$ python3 -q
>>> import numpy as np
>>> np.set_printoptions(precision=2, suppress=True, linewidth=140, floatmode="fixed")
>>> def tidy(a):
...     return np.round(a, 2) + 0
... 
>>> F = np.loadtxt("x.csv", delimiter=",")
>>> F
array([[ 0.41, -0.19,  0.01, -0.01,  0.08,  0.19,  0.38, -0.26,  0.67],
       [-0.37,  0.35,  0.03,  0.16,  0.05,  0.01, -0.02, -0.03, -0.33],
       [-0.03,  0.28,  0.41,  0.03,  0.17,  0.26, -0.03,  0.08, -0.11],
       [ 0.21, -0.29, -0.71, -0.17, -0.07,  0.40,  0.44, -0.31,  0.46],
       [-0.08,  0.52, -0.25,  0.18, -0.01,  0.26, -0.27,  0.35, -0.73],
       [ 0.47, -0.17, -0.10, -0.97,  0.56,  0.31, -0.47,  0.49, -0.65],
       [ 0.47, -0.65,  0.21, -0.58,  0.06, -0.04,  0.01,  0.14,  0.28],
       [ 0.05,  0.11, -0.05,  0.11, -0.36, -0.14,  0.54, -0.18,  0.62],
       [ 0.05,  0.37, -0.07, -0.27,  0.21,  0.15, -0.29,  0.39, -0.45],
       [-0.20, -0.24, -0.28,  0.54, -0.44, -0.24,  0.42, -0.53,  0.59],
       [ 0.31, -0.62,  0.11,  0.01, -0.11,  0.09,  0.17, -0.35,  0.73],
       [-0.17,  0.27, -0.92, -0.14, -0.35,  0.01,  0.58, -0.29,  0.32],
       [ 0.28, -0.62, -0.13, -0.49, -0.08, -0.10,  0.28,  0.07,  0.92],
       [-0.10,  0.52,  0.40, -0.14, -0.03, -0.39,  0.19,  0.40,  0.02],
       [-0.24, -0.13,  0.45, -0.34,  0.45,  0.16, -0.36,  0.55, -0.59]])
>>> W1 = np.array([[-2, 0, -1, -1, 2, 2],
...     [2, 1, -2, 0, 1, -1],
...     [1, 0, -1, 0, -1, 1],
...     [0, 0, 2, 1, -2, 2],
...     [0, 1, -2, -2, -1, 0],
...     [-2, 0, 1, 2, -2, 0],
...     [-1, 1, -1, 2, 2, 2],
...     [1, 1, 1, -1, 1, 1],
...     [-1, -2, 2, -1, 0, -1]])
>>> b = np.array([-2, 2, -3, 2, -4, 4])
>>> act = np.maximum(F @ W1 + b, 0)
>>> np.linalg.matrix_rank(act)
np.int64(4)
>>> (act > 0).astype(int)
array([[0, 1, 0, 1, 0, 1],
       [0, 1, 0, 1, 0, 1],
       [0, 1, 0, 1, 0, 1],
       [0, 1, 0, 1, 0, 1],
       [0, 1, 0, 1, 0, 1],
       [0, 1, 0, 0, 0, 1],
       [0, 1, 0, 1, 0, 1],
       [0, 1, 0, 1, 0, 1],
       [0, 1, 0, 1, 0, 1],
       [0, 1, 0, 1, 0, 1],
       [0, 0, 0, 1, 0, 1],
       [0, 1, 0, 1, 0, 1],
       [0, 0, 0, 1, 0, 1],
       [1, 1, 0, 1, 0, 1],
       [0, 1, 0, 1, 0, 1]])
>>> cent = np.array([[-4, 3], [5, -7], [1, 4], [-1, -3], [8, -7], [4, -4]])
>>> W1 @ cent
array([[ 32, -29],
       [ -1, -12],
       [ -9,   2],
       [ -7,  11],
       [ -3,  -2],
       [ -9,   6],
       [ 30, -42],
       [ 15,  -8],
       [ -7,  26]])
>>> vec = np.array([-6, 2, -6, -2, -2, 3, -7, 4, -4])
>>> y = F @ vec
>>> print(tidy(np.linalg.lstsq(F, y)[0]))
[-6.00  2.00 -6.00 -2.00 -2.00  3.00 -7.00  4.00 -4.00]
>>> rng = np.random.default_rng(4283)
>>> y = y + 0.02 * rng.normal(size=15)
>>> tidy(y)
array([-8.81,  3.69, -0.39, -2.08,  9.65,  7.01, -5.10, -6.70,  6.80, -5.98, -8.78,  1.57, -6.68, -1.44,  5.82])
>>> b, *_ = np.linalg.lstsq(F, y)
>>> tidy(F.T @ (y - F @ b))
array([0.00, 0.00, 0.00, 0.00, 0.00, 0.00, 0.00, 0.00, 0.00])
>>> b.round()
array([-6.00,  2.00, -6.00, -2.00, -2.00,  3.00, -7.00,  4.00, -4.00])
>>> r0, v = F[11], F[2]
>>> print(tidy(r0 @ v))
-0.43
>>> pr = (r0 @ v) / (r0 @ r0) * r0
>>> tidy((v - pr) @ r0)
np.float64(0.0)
>>> tidy(v - pr)
array([-0.08,  0.35,  0.16, -0.01,  0.08,  0.26,  0.13,  0.00, -0.02])
>>> A = np.load("arr.npy")
>>> A
array([[ 3,  3,  4,  5],
       [ 0,  6,  0,  3],
       [-5,  8,  1, -1],
       [-4,  5,  2, -6],
       [-1,  6,  0, -1],
       [-2,  4, -4,  1],
       [-4,  4,  1, -3],
       [-8, -1, -1,  0],
       [-7,  1,  2, -1],
       [-3,  2,  6, -2],
       [ 0,  0,  5,  1],
       [ 5,  1,  7,  2],
       [ 1, -3,  7,  6],
       [ 6,  0,  7,  4],
       [ 2, -1,  3,  3],
       [ 7, -1,  2,  5],
       [ 9,  1,  4,  2],
       [10,  0, -1,  0],
       [12,  3, -5,  4],
       [16,  1, -3,  2],
       [17,  1,  2,  6],
       [17,  4,  2,  4],
       [21,  9,  7, -1],
       [16,  6,  3, -1],
       [12,  4,  2,  0],
       [15,  6, -1,  5],
       [17,  7,  3, 10],
       [17,  4,  5, 14],
       [16,  7,  8, 18],
       [11,  2,  7, 22],
       [ 9,  6,  9, 22],
       [12,  4,  4, 21],
       [17,  2,  5, 20],
       [18, -3,  8, 25],
       [23, -1, 11, 23],
       [19,  4, 14, 22]])
>>> other = np.array([[9, -6], [-6, -7], [-3, 6], [1, -7]])
>>> np.einsum("ij,ij->i", A, A)
array([  59,   45,   91,   81,   38,   37,   42,   66,   55,   53,   26,   79,   95,  101,   23,   79,  102,  101,  194,  270,  330,  325,
        572,  302,  164,  287,  447,  526,  693,  658,  682,  617,  718, 1022, 1180, 1057])
>>> print(np.einsum("ik,kj->ji", A, other))
[[   2  -33  -97  -78  -46  -29  -66  -63  -76  -59  -14   20   12   37   18   68   65   93  109  149  147  127  113   98   78  107  112
   128   96   88   40   93  146  181  203  127]
 [ -50  -63  -13   43  -29  -47   23   49   54   54   23   -9   15  -22   -8  -58  -51  -66 -151 -135 -139 -146 -140 -113  -88 -173 -203
  -198 -223 -192 -196 -223 -226 -214 -226 -212]]
>>> other.T @ A.T
array([[   2,  -33,  -97,  -78,  -46,  -29,  -66,  -63,  -76,  -59,  -14,   20,   12,   37,   18,   68,   65,   93,  109,  149,  147,
         127,  113,   98,   78,  107,  112,  128,   96,   88,   40,   93,  146,  181,  203,  127],
       [ -50,  -63,  -13,   43,  -29,  -47,   23,   49,   54,   54,   23,   -9,   15,  -22,   -8,  -58,  -51,  -66, -151, -135, -139,
        -146, -140, -113,  -88, -173, -203, -198, -223, -192, -196, -223, -226, -214, -226, -212]])
>>> W1 = np.array([[1, 7], [6, 3], [3, 7], [2, 8]])
>>> b = np.array([3, 1])
>>> act = np.maximum(A @ W1 + b, 0)
>>> (act > 0).astype(int)
array([[1, 1],
       [1, 1],
       [1, 0],
       [1, 0],
       [1, 1],
       [1, 0],
       [1, 0],
       [0, 0],
       [1, 0],
       [1, 1],
       [1, 1],
       [1, 1],
       [1, 1],
       [1, 1],
       [1, 1],
       [1, 1],
       [1, 1],
       [1, 1],
       [1, 1],
       [1, 1],
       [1, 1],
       [1, 1],
       [1, 1],
       [1, 1],
       [1, 1],
       [1, 1],
       [1, 1],
       [1, 1],
       [1, 1],
       [1, 1],
       [1, 1],
       [1, 1],
       [1, 1],
       [1, 1],
       [1, 1],
       [1, 1]])
>>> cent = np.array([[-3, 9, -4], [8, -7, -4]])
>>> print(W1 @ cent)
[[ 53 -40 -32]
 [  6  33 -36]
 [ 47 -22 -40]
 [ 58 -38 -40]]
>>> act @ cent
array([[  654,  -279,  -580],
       [  209,   104,  -352],
       [ -141,   423,  -188],
       [  -69,   207,   -92],
       [  -76,   296,  -160],
       [  -45,   135,   -60],
       [  -60,   180,   -80],
       [    0,     0,     0],
       [  -18,    54,   -24],
       [   18,   150,  -152],
       [  292,  -128,  -256],
       [  715,  -377,  -572],
       [  711,  -501,  -460],
       [  878,  -526,  -648],
       [  414,  -273,  -284],
       [  748,  -527,  -484],
       [  786,  -471,  -580],
       [  482,  -358,  -296],
       [  650,  -403,  -468],
       [  828,  -597,  -524],
       [ 1348,  -899,  -916],
       [ 1250,  -724,  -944],
       [ 1437,  -639, -1252],
       [  966,  -450,  -824],
       [  753,  -372,  -624],
       [ 1073,  -550,  -872],
       [ 1663,  -875, -1332],
       [ 1971, -1170, -1464],
       [ 2309, -1249, -1820],
       [ 2199, -1344, -1600],
       [ 2211, -1176, -1760],
       [ 2065, -1214, -1544],
       [ 2307, -1464, -1632],
       [ 2761, -1925, -1804],
       [ 3063, -2049, -2076],
       [ 2964, -1752, -2208]])
>>> vec = np.array([2, -2, 1, 2])
>>> y = A @ vec
>>> tidy(np.linalg.lstsq(A, y)[0])
array([ 2.00, -2.00,  1.00,  2.00])
>>> try:
...     np.linalg.solve(A, y)
... except np.linalg.LinAlgError as e:
...     print(e)
... 
Last 2 dimensions of the array must be square
>>> tidy(np.linalg.solve(A.T @ A, A.T @ y))
array([ 2.00, -2.00,  1.00,  2.00])
>>> y = y + 0.1 * rng.normal(size=36)
>>> tidy(y)
array([ 13.91,  -6.05, -27.03, -27.85, -16.03, -13.95, -21.17, -15.06, -16.18,  -7.96,   6.97,  19.10,  27.08,  26.81,  15.01,  28.05,
        23.94,  19.13,  20.89,  31.13,  45.97,  36.11,  29.06,  21.01,  17.91,  27.02,  43.09,  59.08,  62.17,  69.05,  59.11,  62.01,
        74.97, 100.10, 104.92,  87.88])
>>> b, *_ = np.linalg.lstsq(A, y)
>>> print(tidy(b))
[ 2.00 -2.00  1.00  2.00]
>>> [round(float(np.linalg.norm(np.linalg.solve(A.T @ A + lam * np.eye(4), A.T @ y))), 2) for lam in (0, 1, 10, 100)]
[3.61, 3.6, 3.57, 3.31]
>>> Xc = A - A.mean(axis=0)
>>> V = np.linalg.svd(Xc)[2][:1]
>>> other = Xc - Xc @ V.T @ V
>>> tidy(np.cov(Xc @ V.T, rowvar=False))
np.float64(133.9)
>>> tidy((Xc @ V.T).std(axis=0))
array([11.41])
>>> print(tidy(np.diag(V.T @ V)))
[0.46 0.00 0.05 0.49]
>>> Xc = (A - A.mean(axis=0)) / A.std(axis=0)
>>> np.argwhere(np.abs(Xc) > 2)
array([[18,  2],
       [22,  1],
       [33,  3],
       [35,  2]])
>>> b = np.linalg.lstsq(np.delete(Xc, 0, axis=1), Xc[:, 0])[0]
>>> np.abs(b).argmax()
np.int64(2)
>>> m1 = np.loadtxt("layer2.csv", delimiter=",")
>>> m1
array([[0.00, 0.00, 0.00, 0.00, 0.00, 0.00, 0.00, 0.00, 0.00, 1.00, 0.00, 0.00, 0.00, 0.00],
       [0.00, 0.00, 0.00, 0.00, 0.00, 0.00, 0.00, 1.00, 0.00, 0.00, 0.00, 0.00, 0.00, 0.00],
       [0.00, 0.00, 0.00, 1.00, 0.00, 0.00, 0.00, 0.00, 0.00, 0.00, 0.00, 0.00, 0.00, 0.00],
       [0.00, 0.00, 0.00, 0.00, 0.00, 1.00, 0.00, 0.00, 0.00, 0.00, 0.00, 0.00, 0.00, 0.00],
       [0.00, 0.00, 0.00, 0.00, 0.00, 0.00, 0.00, 0.00, 0.00, 0.00, 0.00, 0.00, 1.00, 0.00],
       [0.00, 1.00, 0.00, 0.00, 0.00, 0.00, 0.00, 0.00, 0.00, 0.00, 0.00, 0.00, 0.00, 0.00],
       [0.00, 0.00, 0.00, 0.00, 0.00, 0.00, 0.00, 0.00, 0.00, 0.00, 0.00, 0.00, 0.00, 1.00],
       [0.00, 0.00, 1.00, 0.00, 0.00, 0.00, 0.00, 0.00, 0.00, 0.00, 0.00, 0.00, 0.00, 0.00],
       [1.00, 0.00, 0.00, 0.00, 0.00, 0.00, 0.00, 0.00, 0.00, 0.00, 0.00, 0.00, 0.00, 0.00],
       [0.00, 0.00, 0.00, 0.00, 1.00, 0.00, 0.00, 0.00, 0.00, 0.00, 0.00, 0.00, 0.00, 0.00],
       [0.00, 0.00, 0.00, 0.00, 0.00, 0.00, 0.00, 0.00, 0.00, 0.00, 1.00, 0.00, 0.00, 0.00],
       [0.00, 0.00, 0.00, 0.00, 0.00, 0.00, 0.00, 0.00, 0.00, 0.00, 0.00, 1.00, 0.00, 0.00],
       [0.00, 0.00, 0.00, 0.00, 0.00, 0.00, 0.00, 0.00, 1.00, 0.00, 0.00, 0.00, 0.00, 0.00],
       [0.00, 0.00, 0.00, 0.00, 0.00, 0.00, 1.00, 0.00, 0.00, 0.00, 0.00, 0.00, 0.00, 0.00]])
>>> cov = m1.T @ m1
>>> tidy(np.linalg.svd(m1, compute_uv=False) ** 2)
array([1.00, 1.00, 1.00, 1.00, 1.00, 1.00, 1.00, 1.00, 1.00, 1.00, 1.00, 1.00, 1.00, 1.00])
>>> (m1 @ m1.T).shape
(14, 14)
>>> print(np.linalg.matrix_rank(cov))
14
>>> np.trace(cov), (m1 ** 2).sum()
(np.float64(14.0), np.float64(14.0))
